In [1]: import numpy as np

In [2]: import numpy.linalg as la

In [3]: np.set_printoptions(precision=3, suppress=True, linewidth=100)

In [4]: feats = np.array([[0, 3, 2, 3], [1, 3, 0, 3], [2, 1, 3, 2], [0, 3, 1, 0]])

In [5]: print(feats)
[[0 3 2 3]
 [1 3 0 3]
 [2 1 3 2]
 [0 3 1 0]]

In [6]: proj = np.triu(np.array([[5, 0, 4, 5], [3, 5, 0, 3], [2, 4, 4, 4], [5, 1, 5, 0]]), 1) + np.eye(4)

In [7]: other = proj @ feats @ la.inv(proj)

In [8]: print(proj @ feats - feats @ proj)
[[  8.  19.  17.  -9.]
 [  0.   9.  -1. -14.]
 [  0.  12.  -4. -25.]
 [  0.   0.   0. -13.]]

In [9]: print(other)
[[  8.  22. -13. -43.]
 [  1.  12.  -1. -34.]
 [  2.  13.  -1. -43.]
 [  0.   3.   1. -13.]]

In [10]: print(la.matrix_rank(other))
4

In [11]: print(np.poly(other))
[ 1. -6. -9. 34. 54.]

In [12]: print(np.trace(other), np.trace(feats))
6.0 6

In [13]: print(other.shape)
(4, 4)

In [14]: print(other.sum(axis=1))
[-26. -22. -29.  -9.]

In [15]: print(la.matrix_rank(other))
4

In [16]: print(np.abs(other).max())
43.0

In [17]: print(other - other[0])
[[  0.   0.   0.   0.]
 [ -7. -10.  12.   9.]
 [ -6.  -9.  12.   0.]
 [ -8. -19.  14.  30.]]

In [18]: print(other.sum(axis=0))
[  11.   50.  -14. -133.]

In [19]: r0 = np.array([0, 0, -2, -2])

In [20]: other = feats + np.outer(r0, np.eye(4)[0])

In [21]: print(other)
[[ 0.  3.  2.  3.]
 [ 1.  3.  0.  3.]
 [ 0.  1.  3.  2.]
 [-2.  3.  1.  0.]]

In [22]: print(la.matrix_rank(la.inv(other) - la.inv(feats), tol=1e-8))
1

In [23]: print(la.matrix_rank(other - feats))
1

In [24]: Q = other.astype(float).copy()

In [25]: for j in range(4):
    ...:     Q[:, j] -= Q[:, :j] @ (Q[:, :j].T @ Q[:, j])
    ...:     Q[:, j] /= la.norm(Q[:, j])
    ...: 

In [26]: print(np.round(Q.T @ other, 3) + 0)
[[ 2.236 -1.342 -0.894  1.342]
 [ 0.     5.119  2.11   4.259]
 [ 0.     0.     2.958  1.425]
 [ 0.     0.     0.     0.177]]

In [27]: M = np.load("data.npy")

In [28]: print(M)
[[0 1 0 0 0 0 0 0 0 0 0 0 0]
 [0 0 0 0 0 0 0 0 0 0 1 0 0]
 [0 0 0 0 0 0 0 1 0 0 0 0 0]
 [0 0 0 1 0 0 0 0 0 0 0 0 0]
 [0 0 0 0 0 1 0 0 0 0 0 0 0]
 [0 0 0 0 0 0 0 0 0 1 0 0 0]
 [1 0 0 0 0 0 0 0 0 0 0 0 0]
 [0 0 0 0 1 0 0 0 0 0 0 0 0]
 [0 0 0 0 0 0 1 0 0 0 0 0 0]
 [0 0 1 0 0 0 0 0 0 0 0 0 0]
 [0 0 0 0 0 0 0 0 1 0 0 0 0]
 [0 0 0 0 0 0 0 0 0 0 0 0 1]
 [0 0 0 0 0 0 0 0 0 0 0 1 0]]

In [29]: x0 = np.array([1, 1, 4, 9, 2, 4, 9, 4, 2, 1, 1, 2, 6])

In [30]: target = M @ x0

In [31]: print(target)
[1 1 4 9 4 1 1 2 9 4 2 6 2]

In [32]: print(la.solve(M, target + M[:, 0]))
[2. 1. 4. 9. 2. 4. 9. 4. 2. 1. 1. 2. 6.]

In [33]: print(la.solve(M, 4 * target))
[ 4.  4. 16. 36.  8. 16. 36. 16.  8.  4.  4.  8. 24.]

In [34]: print(M.shape)
(13, 13)

In [35]: print(la.matrix_rank(M))
13

In [36]: print(np.unravel_index(np.abs(M).argmax(), M.shape))
(np.int64(0), np.int64(1))

In [37]: print(round(float(la.norm(M)), 3))
3.606

In [38]: r0 = np.array([3, 0, 0, 3, 1, 2, 2, 0, 0, 2]) + 0.5

In [39]: K = np.eye(10) - 2 * np.outer(r0, r0) / (r0 @ r0)

In [40]: print(K)
[[ 0.473 -0.075 -0.075 -0.527 -0.226 -0.376 -0.376 -0.075 -0.075 -0.376]
 [-0.075  0.989 -0.011 -0.075 -0.032 -0.054 -0.054 -0.011 -0.011 -0.054]
 [-0.075 -0.011  0.989 -0.075 -0.032 -0.054 -0.054 -0.011 -0.011 -0.054]
 [-0.527 -0.075 -0.075  0.473 -0.226 -0.376 -0.376 -0.075 -0.075 -0.376]
 [-0.226 -0.032 -0.032 -0.226  0.903 -0.161 -0.161 -0.032 -0.032 -0.161]
 [-0.376 -0.054 -0.054 -0.376 -0.161  0.731 -0.269 -0.054 -0.054 -0.269]
 [-0.376 -0.054 -0.054 -0.376 -0.161 -0.269  0.731 -0.054 -0.054 -0.269]
 [-0.075 -0.011 -0.011 -0.075 -0.032 -0.054 -0.054  0.989 -0.011 -0.054]
 [-0.075 -0.011 -0.011 -0.075 -0.032 -0.054 -0.054 -0.011  0.989 -0.054]
 [-0.376 -0.054 -0.054 -0.376 -0.161 -0.269 -0.269 -0.054 -0.054  0.731]]

In [41]: # keeps lengths

In [42]: print(np.all(la.eigvalsh(K) > 0))
False

In [43]: rng = np.random.default_rng(538)

In [44]: labels = rng.permutation(10)

In [45]: print(labels)
[4 7 0 1 2 8 9 6 3 5]

In [46]: other = K[labels][:, labels]

In [47]: print(other)
[[ 0.903 -0.032 -0.226 -0.032 -0.032 -0.032 -0.161 -0.161 -0.226 -0.161]
 [-0.032  0.989 -0.075 -0.011 -0.011 -0.011 -0.054 -0.054 -0.075 -0.054]
 [-0.226 -0.075  0.473 -0.075 -0.075 -0.075 -0.376 -0.376 -0.527 -0.376]
 [-0.032 -0.011 -0.075  0.989 -0.011 -0.011 -0.054 -0.054 -0.075 -0.054]
 [-0.032 -0.011 -0.075 -0.011  0.989 -0.011 -0.054 -0.054 -0.075 -0.054]
 [-0.032 -0.011 -0.075 -0.011 -0.011  0.989 -0.054 -0.054 -0.075 -0.054]
 [-0.161 -0.054 -0.376 -0.054 -0.054 -0.054  0.731 -0.269 -0.376 -0.269]
 [-0.161 -0.054 -0.376 -0.054 -0.054 -0.054 -0.269  0.731 -0.376 -0.269]
 [-0.226 -0.075 -0.527 -0.075 -0.075 -0.075 -0.376 -0.376  0.473 -0.376]
 [-0.161 -0.054 -0.376 -0.054 -0.054 -0.054 -0.269 -0.269 -0.376  0.731]]

In [48]: print(np.diag(other))
[0.903 0.989 0.473 0.989 0.989 0.989 0.731 0.731 0.473 0.731]

In [49]: print(round(float(la.det(other)), 3), round(la.det(K[labels]), 3))
-1.0 -1.0

In [50]: print(np.trace(other))
8.0

In [51]: W1 = np.array([[-4, 2, 1, -3, 4],
    ...:     [2, 0, 3, -2, 5],
    ...:     [5, -2, -5, -1, -5],
    ...:     [3, -2, 0, 1, 2],
    ...:     [0, 1, -1, 4, -3],
    ...:     [4, -5, 3, 1, -2],
    ...:     [-4, -1, 2, 2, -2],
    ...:     [-1, 3, 2, -5, 4],
    ...:     [1, 3, -2, 1, -2],
    ...:     [-2, 3, -3, 3, -5]])

In [52]: coef = np.array([-3, 3, -2, 2, -1])

In [53]: H = np.maximum(other @ W1 + coef, 0)

In [54]: print((H > 0).mean(axis=0))
[0.2 0.8 0.5 0.8 0.5]

In [55]: basis = np.array([[0, 0, 1], [2, 2, 2], [0, 2, 0], [1, 2, 1], [2, 0, 0]])

In [56]: print(W1 @ basis)
[[  9   0  -3]
 [  8   2   0]
 [-15 -16   0]
 [  1  -2   0]
 [  0   8   6]
 [-13  -2  -5]
 [ -4   6  -4]
 [  9   0   0]
 [  3   4   8]
 [ -1   6   7]]

In [57]: print((H @ basis).round(6).argmax(axis=1))
[0 0 2 0 1 1 1 0 1 1]
